$ python3 -q
>>> import numpy as np
>>> import numpy.linalg as la
>>> np.set_printoptions(precision=2, suppress=True, linewidth=100, floatmode="fixed")
>>> feats = np.load("a.npy")
>>> feats.round(2) + 0
array([[-0.07, -0.13, -0.19, -0.73, -0.15, -0.04,  0.46,  0.16, -0.14, -0.07, -0.24, -1.26],
       [-0.13,  0.14,  0.74, -0.70, -0.06, -0.25, -0.19,  1.03, -0.61, -0.53, -0.26,  1.07],
       [-0.19,  0.74,  1.38, -0.20,  0.03,  0.09,  0.19, -0.33,  0.69,  0.28, -0.67, -1.09],
       [-0.73, -0.70, -0.20,  0.31,  0.29,  0.66, -0.10, -0.57, -0.53, -0.96,  0.11, -0.29],
       [-0.15, -0.06,  0.03,  0.29,  1.15, -0.35, -0.18,  0.26, -0.23,  0.53, -0.06, -0.47],
       [-0.04, -0.25,  0.09,  0.66, -0.35,  3.10, -0.07,  0.77,  0.97,  0.15,  0.96,  0.06],
       [ 0.46, -0.19,  0.19, -0.10, -0.18, -0.07,  1.87,  0.08,  0.61,  0.18, -0.02,  0.00],
       [ 0.16,  1.03, -0.33, -0.57,  0.26,  0.77,  0.08,  0.21, -0.46, -0.65,  0.44, -0.50],
       [-0.14, -0.61,  0.69, -0.53, -0.23,  0.97,  0.61, -0.46,  0.25, -0.72, -0.96,  0.83],
       [-0.07, -0.53,  0.28, -0.96,  0.53,  0.15,  0.18, -0.65, -0.72, -0.74, -1.10, -0.38],
       [-0.24, -0.26, -0.67,  0.11, -0.06,  0.96, -0.02,  0.44, -0.96, -1.10,  1.18, -0.27],
       [-1.26,  1.07, -1.09, -0.29, -0.47,  0.06,  0.00, -0.50,  0.83, -0.38, -0.27, -0.79]])
>>> # rank 10
>>> rk = la.matrix_rank(feats)
>>> rk
np.int64(10)
>>> N = la.svd(feats)[2][rk:].T
>>> [int(la.matrix_rank(np.delete(feats, i, axis=0))) for i in range(12)]
[10, 10, 10, 10, 10, 10, 10, 10, 10, 10, 10, 10]
>>> la.matrix_rank(feats.T @ feats), la.matrix_rank(feats @ feats.T)
(np.int64(10), np.int64(10))
>>> np.round(N @ N.T, 2) + 0
array([[ 0.16, -0.02, -0.05,  0.13,  0.04, -0.05, -0.06,  0.13,  0.15, -0.23, -0.12, -0.06],
       [-0.02,  0.06, -0.02,  0.10, -0.07,  0.04,  0.05,  0.02, -0.13,  0.07, -0.11,  0.00],
       [-0.05, -0.02,  0.03, -0.09,  0.02,  0.00,  0.00, -0.05,  0.01,  0.05,  0.09,  0.02],
       [ 0.13,  0.10, -0.09,  0.34, -0.11,  0.04,  0.04,  0.17, -0.13, -0.10, -0.34, -0.07],
       [ 0.04, -0.07,  0.02, -0.11,  0.09, -0.06, -0.06, -0.01,  0.17, -0.10,  0.12,  0.00],
       [-0.05,  0.04,  0.00,  0.04, -0.06,  0.04,  0.05, -0.02, -0.13,  0.10, -0.04,  0.01],
       [-0.06,  0.05,  0.00,  0.04, -0.06,  0.05,  0.05, -0.02, -0.14,  0.12, -0.04,  0.02],
       [ 0.13,  0.02, -0.05,  0.17, -0.01, -0.02, -0.02,  0.12,  0.05, -0.15, -0.16, -0.05],
       [ 0.15, -0.13,  0.01, -0.13,  0.17, -0.13, -0.14,  0.05,  0.39, -0.30,  0.14, -0.04],
       [-0.23,  0.07,  0.05, -0.10, -0.10,  0.10,  0.12, -0.15, -0.30,  0.35,  0.08,  0.08],
       [-0.12, -0.11,  0.09, -0.34,  0.12, -0.04, -0.04, -0.16,  0.14,  0.08,  0.35,  0.07],
       [-0.06,  0.00,  0.02, -0.07,  0.00,  0.01,  0.02, -0.05, -0.04,  0.08,  0.07,  0.03]])
>>> left, sv, VT = la.svd(feats)
>>> vecs = VT[:(sv > 1e-8).sum()]
>>> rng = np.random.default_rng(120176)
>>> x0 = feats[0] + 3 * feats[1] + rng.integers(2) * np.eye(12)[4]
>>> print(x0)
[-0.44  0.30  2.02 -2.84  0.68 -0.80 -0.11  3.25 -1.98 -1.67 -1.03  1.96]
>>> np.round(vecs.T @ vecs, 2) + 0
array([[ 0.84,  0.02,  0.05, -0.13, -0.04,  0.05,  0.06, -0.13, -0.15,  0.23,  0.12,  0.06],
       [ 0.02,  0.94,  0.02, -0.10,  0.07, -0.04, -0.05, -0.02,  0.13, -0.07,  0.11,  0.00],
       [ 0.05,  0.02,  0.97,  0.09, -0.02,  0.00,  0.00,  0.05, -0.01, -0.05, -0.09, -0.02],
       [-0.13, -0.10,  0.09,  0.66,  0.11, -0.04, -0.04, -0.17,  0.13,  0.10,  0.34,  0.07],
       [-0.04,  0.07, -0.02,  0.11,  0.91,  0.06,  0.06,  0.01, -0.17,  0.10, -0.12,  0.00],
       [ 0.05, -0.04,  0.00, -0.04,  0.06,  0.96, -0.05,  0.02,  0.13, -0.10,  0.04, -0.01],
       [ 0.06, -0.05,  0.00, -0.04,  0.06, -0.05,  0.95,  0.02,  0.14, -0.12,  0.04, -0.02],
       [-0.13, -0.02,  0.05, -0.17,  0.01,  0.02,  0.02,  0.88, -0.05,  0.15,  0.16,  0.05],
       [-0.15,  0.13, -0.01,  0.13, -0.17,  0.13,  0.14, -0.05,  0.61,  0.30, -0.14,  0.04],
       [ 0.23, -0.07, -0.05,  0.10,  0.10, -0.10, -0.12,  0.15,  0.30,  0.65, -0.08, -0.08],
       [ 0.12,  0.11, -0.09,  0.34, -0.12,  0.04,  0.04,  0.16, -0.14, -0.08,  0.65, -0.07],
       [ 0.06,  0.00, -0.02,  0.07,  0.00, -0.01, -0.02,  0.05,  0.04, -0.08, -0.07,  0.97]])
>>> np.round(la.norm(x0 - vecs.T @ vecs @ x0), 2)
np.float64(0.3)
